% python3 -q
>>> import numpy as np
>>> np.set_printoptions(precision=1, suppress=True, linewidth=160, floatmode="fixed")
>>> A2 = np.array([[2, 2, -5], [-1, -1, 3], [4, 1, 3]])
>>> m1 = A2 - A2.T
>>> m1
array([[ 0,  3, -9],
       [-3,  0,  2],
       [ 9, -2,  0]])
>>> theta = np.radians(120)
>>> r_ = np.eye(3)
>>> r_[0, 0] = r_[2, 2] = np.cos(theta)
>>> r_[0, 2], r_[2, 0] = -np.sin(theta), np.sin(theta)
>>> r_
array([[-0.5,  0.0, -0.9],
       [ 0.0,  1.0,  0.0],
       [ 0.9,  0.0, -0.5]])
>>> A2 = m1 @ r_.T
>>> np.round(np.linalg.det(r_), 1), round(float(np.trace(r_)), 1)
(np.float64(1.0), 0.0)
>>> np.round(np.linalg.svd(m1, compute_uv=False), 1) + 0, np.round(np.linalg.svd(A2, compute_uv=False), 1) + 0
(array([9.7, 9.7, 0.0]), array([9.7, 9.7, 0.0]))
>>> np.allclose(np.linalg.norm(m1, axis=1), np.linalg.norm(A2, axis=1))
True
>>> np.allclose(m1 @ m1.T, A2 @ A2.T)
True
>>> A2 = np.array([[0, -1], [0, -2], [0, 2]])
>>> np.vstack([m1, A2.T]).shape
(5, 3)
>>> np.einsum("ik,kj->ji", m1, A2)
array([[  0,   0,   0],
       [-24,   7,  -5]])
>>> m1 @ A2
array([[  0, -24],
       [  0,   7],
       [  0,  -5]])
>>> A2 = m1 / np.linalg.norm(m1, axis=1, keepdims=True)
>>> cov = A2 @ A2.T
>>> (np.abs(cov) > 0.9).astype(int)
array([[1, 0, 0],
       [0, 1, 0],
       [0, 0, 1]])
>>> print(np.argwhere(np.triu(np.abs(cov) > 0.95, 1)))
[]
>>> (cov - 2 * np.eye(3)).round(6).argmax(axis=1)
array([2, 0, 0])
>>> cov[0]
array([ 1.0, -0.5, -0.1])
>>> round(np.linalg.norm(m1, 2) / np.linalg.norm(m1), 1)
np.float64(0.7)
>>> np.linalg.cond(m1) > 100
np.True_
>>> np.argsort(-np.linalg.norm(m1, axis=0).round(6), kind="stable")[:3]
array([0, 2, 1])
>>> mat = np.loadtxt("arr.csv", delimiter=",")
>>> print(mat.round(1) + 0)
[[-0.6  2.0  2.2  0.0]
 [ 0.4 -1.7  1.7 -1.8]
 [-2.9 -0.5 -0.4 -0.6]
 [-0.4 -1.5  1.2  2.3]]
>>> t3 = np.stack([mat, 4 * mat, mat[::-1]])
>>> np.round(np.einsum("bij,cij->bc", t3, t3), 1) + 0
array([[ 36.0, 144.0,   0.0],
       [144.0, 576.0,   0.0],
       [  0.0,   0.0,  36.0]])
>>> (t3 @ mat.T).shape
(3, 4, 4)
>>> np.linalg.matrix_rank(t3)
array([4, 4, 4])
>>> np.linalg.det(t3)
array([   -81.0, -20736.0,    -81.0])
>>> np.linalg.svd(mat, compute_uv=False)
array([3.0, 3.0, 3.0, 3.0])
>>> print(np.round(mat.T @ mat, 1) + 0)
[[9.0 0.0 0.0 0.0]
 [0.0 9.0 0.0 0.0]
 [0.0 0.0 9.0 0.0]
 [0.0 0.0 0.0 9.0]]
>>> rng = np.random.default_rng(795947)
>>> labels = rng.permutation(4)
>>> labels
array([3, 2, 0, 1])
>>> A2 = mat[labels][:, labels]
>>> np.diag(A2)
array([ 2.3, -0.4, -0.6, -1.7])
>>> np.allclose(A2, mat)
False
>>> J = np.load("test8.npy")
>>> J
array([[ 5.0,  4.0,  3.0, -7.0],
       [ 9.0,  0.0,  1.0, -5.0],
       [ 9.0, -1.0,  2.0, -5.0],
       [ 9.0, -1.0,  4.0, -7.0]])
>>> labels = rng.permutation(4)
>>> print(labels)
[3 2 1 0]
>>> A2 = J[labels][:, labels]
>>> np.trace(A2)
np.float64(0.0)
>>> np.allclose(A2, J)
False
>>> J @ J
array([[ 25.0,  24.0,  -3.0, -21.0],
       [  9.0,  40.0,   9.0, -33.0],
       [  9.0,  39.0,  10.0, -33.0],
       [  9.0,  39.0,   6.0, -29.0]])
>>> assert J == J.T
Traceback (most recent call last):
  File "<python-input-51>", line 1, in <module>
    assert J == J.T
           ^^^^^^^^
ValueError: The truth value of an array with more than one element is ambiguous. Use a.any() or a.all()
>>> feats = np.load("w.npy")
>>> feats
array([[ 0.1,  0.3],
       [-1.1,  0.9],
       [-0.4,  0.0]])
>>> vec = np.array([7, 3])
>>> y = feats @ vec
>>> y
array([ 1.6, -5.0, -2.8])
>>> try:
...     np.linalg.solve(feats, y)
... except np.linalg.LinAlgError as e:
...     print(repr(e))
... 
LinAlgError('Last 2 dimensions of the array must be square')
>>> y = y + 0.3 * rng.normal(size=3)
>>> y
array([ 2.0, -4.9, -2.9])
>>> c, *_ = np.linalg.lstsq(feats, y)
>>> np.round(feats.T @ (y - feats @ c), 1) + 0
array([0.0, 0.0])
>>> print(c.round())
[8.0 4.0]
>>> np.round(np.linalg.norm(y - feats @ c), 1)
np.float64(0.1)
>>> c
array([7.5, 3.7])
